$ ipython --no-banner

In [1]: import numpy as np

In [2]: import numpy.linalg as la

In [3]: np.set_printoptions(precision=2, suppress=True, linewidth=160, legacy="1.25")

In [4]: m1 = np.loadtxt("a.csv", delimiter=",")

In [5]: m1.round(2) + 0
Out[5]: 
array([[ 0.03,  0.05, -0.05, -0.05,  0.05, -0.05,  0.05, -0.05, -0.03, -0.05, -0.05,  0.03,  0.06,  0.01, -0.01,  0.05],
       [ 0.05,  0.08, -0.08, -0.08,  0.08, -0.08,  0.08, -0.08, -0.05, -0.08, -0.08,  0.05,  0.11,  0.02, -0.02,  0.08],
       [-0.05, -0.08,  0.08,  0.08, -0.08,  0.08, -0.08,  0.08,  0.05,  0.08,  0.08, -0.05, -0.11, -0.02,  0.02, -0.08],
       [-0.05, -0.08,  0.08,  0.08, -0.08,  0.08, -0.08,  0.08,  0.05,  0.08,  0.08, -0.05, -0.11, -0.02,  0.02, -0.08],
       [ 0.05,  0.08, -0.08, -0.08,  0.08, -0.08,  0.08, -0.08, -0.05, -0.08, -0.08,  0.05,  0.11,  0.02, -0.02,  0.08],
       [-0.05, -0.08,  0.08,  0.08, -0.08,  0.08, -0.08,  0.08,  0.05,  0.08,  0.08, -0.05, -0.11, -0.02,  0.02, -0.08],
       [ 0.05,  0.08, -0.08, -0.08,  0.08, -0.08,  0.08, -0.08, -0.05, -0.08, -0.08,  0.05,  0.11,  0.02, -0.02,  0.08],
       [-0.05, -0.08,  0.08,  0.08, -0.08,  0.08, -0.08,  0.08,  0.05,  0.08,  0.08, -0.05, -0.11, -0.02,  0.02, -0.08],
       [-0.03, -0.05,  0.05,  0.05, -0.05,  0.05, -0.05,  0.05,  0.03,  0.05,  0.05, -0.03, -0.06, -0.01,  0.01, -0.05],
       [-0.05, -0.08,  0.08,  0.08, -0.08,  0.08, -0.08,  0.08,  0.05,  0.08,  0.08, -0.05, -0.11, -0.02,  0.02, -0.08],
       [-0.05, -0.08,  0.08,  0.08, -0.08,  0.08, -0.08,  0.08,  0.05,  0.08,  0.08, -0.05, -0.11, -0.02,  0.02, -0.08],
       [ 0.03,  0.05, -0.05, -0.05,  0.05, -0.05,  0.05, -0.05, -0.03, -0.05, -0.05,  0.03,  0.06,  0.01, -0.01,  0.05],
       [ 0.06,  0.11, -0.11, -0.11,  0.11, -0.11,  0.11, -0.11, -0.06, -0.11, -0.11,  0.06,  0.15,  0.02, -0.02,  0.11],
       [ 0.01,  0.02, -0.02, -0.02,  0.02, -0.02,  0.02, -0.02, -0.01, -0.02, -0.02,  0.01,  0.02,  0.  ,  0.  ,  0.02],
       [-0.01, -0.02,  0.02,  0.02, -0.02,  0.02, -0.02,  0.02,  0.01,  0.02,  0.02, -0.01, -0.02,  0.  ,  0.  , -0.02],
       [ 0.05,  0.08, -0.08, -0.08,  0.08, -0.08,  0.08, -0.08, -0.05, -0.08, -0.08,  0.05,  0.11,  0.02, -0.02,  0.08]])

In [6]: la.matrix_rank(m1, rtol=0.1)
Out[6]: 1

In [7]: [round(float(x), 2) for x in la.svd(m1, compute_uv=False)[:3]]
Out[7]: [1.0, 0.0, 0.0]

In [8]: np.argsort(-la.norm(m1, axis=0).round(6), kind="stable")[:3]
Out[8]: array([12,  1,  2])

In [9]: Uu, sv, Vh = la.svd(m1)

In [10]: V = Vh[:(sv > 1e-8).sum()]

In [11]: rng = np.random.default_rng(980)

In [12]: x0 = m1[13] + 2 * m1[10] + rng.integers(2) * np.eye(16)[8]

In [13]: x0
Out[13]: array([-0.08, -0.14,  0.14,  0.14, -0.14,  0.14, -0.14,  0.14,  0.08,  0.14,  0.14, -0.08, -0.19, -0.03,  0.03, -0.14])

In [14]: la.matrix_rank(np.vstack([m1, x0]))
Out[14]: 1

In [15]: np.round(np.diag(V.T @ V), 2) + 0
Out[15]: array([0.03, 0.08, 0.08, 0.08, 0.08, 0.08, 0.08, 0.08, 0.03, 0.08, 0.08, 0.03, 0.15, 0.  , 0.  , 0.08])

In [16]: A = np.load("arr.npy")

In [17]: A.round(2) + 0
Out[17]: 
array([[ 0.73, -0.59, -3.43,  4.01, -1.77,  1.57,  2.62, -0.53, -3.15, -3.52, -5.08],
       [-7.57, -6.93, -3.56,  2.02,  4.25,  3.93,  8.98, -6.81,  1.17, -1.67,  5.16],
       [ 1.22, -1.65, -0.27,  3.23, -1.18,  4.19,  0.57, -0.87, -1.26, -3.37, -4.02],
       [-2.62,  0.  , -0.71,  4.88,  4.34,  0.13,  4.62, -3.03, -4.59, -2.14, -0.38],
       [ 0.88,  1.78,  3.95,  3.93,  4.34,  0.32, -1.02, -0.86, -5.04, -0.9 , -1.74],
       [-4.45, -2.24,  3.34,  3.3 ,  7.73,  2.37,  3.71, -5.  , -2.22, -0.58,  4.2 ],
       [ 2.23, -0.71,  1.56, -0.43,  0.58, -0.85, -3.58,  0.95, -3.01,  1.9 , -1.88],
       [-4.3 , -2.7 ,  4.21,  1.96,  8.11,  1.91,  2.4 , -4.76, -1.84,  0.82,  5.19],
       [-0.97, -4.14, -0.13,  0.82,  0.46,  3.87,  1.06, -2.2 ,  0.37, -1.03, -0.12],
       [ 1.47, -7.34,  0.97, -1.51, -3.95,  9.01, -2.35, -1.25,  5.06, -1.82, -1.59],
       [-3.16, -1.45,  1.17,  3.4 ,  5.43,  1.18,  3.53, -3.66, -3.06, -0.93,  1.8 ],
       [-2.58, -3.4 ,  1.25,  1.85,  3.62,  3.18,  2.32, -3.47, -0.71, -0.8 ,  1.84],
       [ 0.59, -3.02,  0.71,  0.77, -0.12,  3.32, -0.74, -1.04, -0.36, -0.8 , -1.43],
       [-3.92, -0.08,  4.47,  3.61,  9.39, -0.28,  2.66, -4.26, -4.58,  0.61,  4.17],
       [-5.16, -7.62,  1.85,  1.54,  3.88,  8.71,  4.61, -6.37,  3.83, -2.45,  4.71],
       [-2.65,  0.33,  5.88,  4.38,  8.67,  1.58,  1.52, -3.88, -4.11, -0.64,  2.79],
       [-2.02, -4.25,  0.86,  1.46,  2.09,  4.49,  1.92, -3.23,  0.45, -1.31,  1.13],
       [-3.31, -4.31,  1.93,  1.98,  4.15,  4.73,  2.86, -4.35,  0.35, -1.28,  2.77],
       [ 3.5 , -0.27,  2.81,  1.86, -0.73,  2.92, -3.65,  0.86, -2.09, -1.37, -4.34],
       [-0.74, -4.33,  3.3 ,  2.64,  1.39,  8.26,  0.69, -3.31,  1.9 , -3.46, -0.22],
       [-4.11, -4.98,  1.79,  1.1 ,  4.83,  4.1 ,  3.07, -4.72,  0.6 , -0.25,  4.14],
       [ 1.73, -0.96, -2.  ,  3.4 , -2.33,  2.83,  0.89, -0.11, -2.2 , -3.44, -5.35],
       [-4.11, -2.2 ,  3.23,  4.7 ,  6.8 ,  4.39,  4.41, -5.24, -1.68, -2.6 ,  2.81],
       [-0.05, -0.68, -0.78,  2.87,  1.09,  0.71,  1.39, -1.08, -3.28, -1.43, -2.29],
       [ 0.66,  0.56,  0.22,  2.62,  1.87, -0.93,  0.04, -0.34, -4.57, -0.36, -2.36],
       [ 0.53, -1.97,  1.22, -0.1 ,  1.42,  0.4 , -1.66, -0.52, -1.99,  1.3 , -0.39],
       [ 0.13,  1.52, -1.13,  3.64,  2.23, -2.31,  1.54, -0.44, -5.95, -0.75, -2.8 ],
       [-5.86, -6.3 ,  4.65,  0.77,  7.78,  5.89,  3.27, -6.55,  1.99,  0.28,  7.46],
       [ 0.15, -3.02,  2.16, -1.65,  2.11,  0.35, -2.61, -0.73, -1.1 ,  2.79,  1.32],
       [ 0.14, -5.28, -1.6 ,  2.69, -3.41,  8.7 ,  2.23, -2.31,  2.72, -5.19, -3.51],
       [-3.63, -3.75,  3.33,  4.12,  5.13,  6.89,  3.86, -5.29,  0.42, -3.38,  2.4 ],
       [-3.16, -2.62,  2.88,  3.98,  5.25,  4.8 ,  3.39, -4.52, -1.02, -2.53,  1.92],
       [-3.09, -2.01,  3.16,  3.31,  6.06,  2.96,  2.67, -4.1 , -1.98, -1.14,  2.51],
       [-4.82, -4.27,  0.08,  1.59,  5.18,  2.17,  4.56, -4.78, -0.77, -0.06,  4.08],
       [ 0.22,  3.17,  0.75,  6.85,  3.51, -0.18,  2.56, -1.23, -6.72, -3.55, -3.99],
       [-6.87, -7.38,  4.79, -0.49,  8.67,  5.44,  3.35, -7.1 ,  2.62,  1.62,  9.39],
       [-1.57, -3.85, -0.96,  2.79,  0.33,  5.14,  3.14, -2.97,  0.25, -3.16, -1.01],
       [ 3.26, -5.64, -0.03, -1.2 , -5.53,  7.31, -3.43,  0.43,  3.47, -1.87, -4.1 ],
       [-0.95, -2.17, -1.02,  1.43,  1.34,  0.71,  1.49, -1.58, -2.19, -0.29, -0.59],
       [-0.78, -3.35, -3.08,  0.71, -0.81,  1.17,  1.93, -1.3 , -1.14, -0.56, -1.37]])

In [18]: cov = A.T @ A

In [19]: np.allclose(cov, cov.T)
Out[19]: True

In [20]: np.round(la.eigvalsh(cov)[::-1], 2) + 0
Out[20]: array([2987.75,  959.7 ,  696.76,  303.53,   89.38,    0.  ,    0.  ,    0.  ,    0.  ,    0.  ,    0.  ])

In [21]: round(float(np.trace(cov)), 2), round((A ** 2).sum(), 2)
Out[21]: (5037.12, 5037.12)

In [22]: np.diag(cov)
Out[22]: array([396.86, 559.09, 271.76, 333.45, 848.45, 718.71, 382.76, 507.1 , 340.81, 173.22, 504.91])

In [23]: np.round(la.svd(A, compute_uv=False) ** 2, 2) + 0
Out[23]: array([2987.75,  959.7 ,  696.76,  303.53,   89.38,    0.  ,    0.  ,    0.  ,    0.  ,    0.  ,    0.  ])
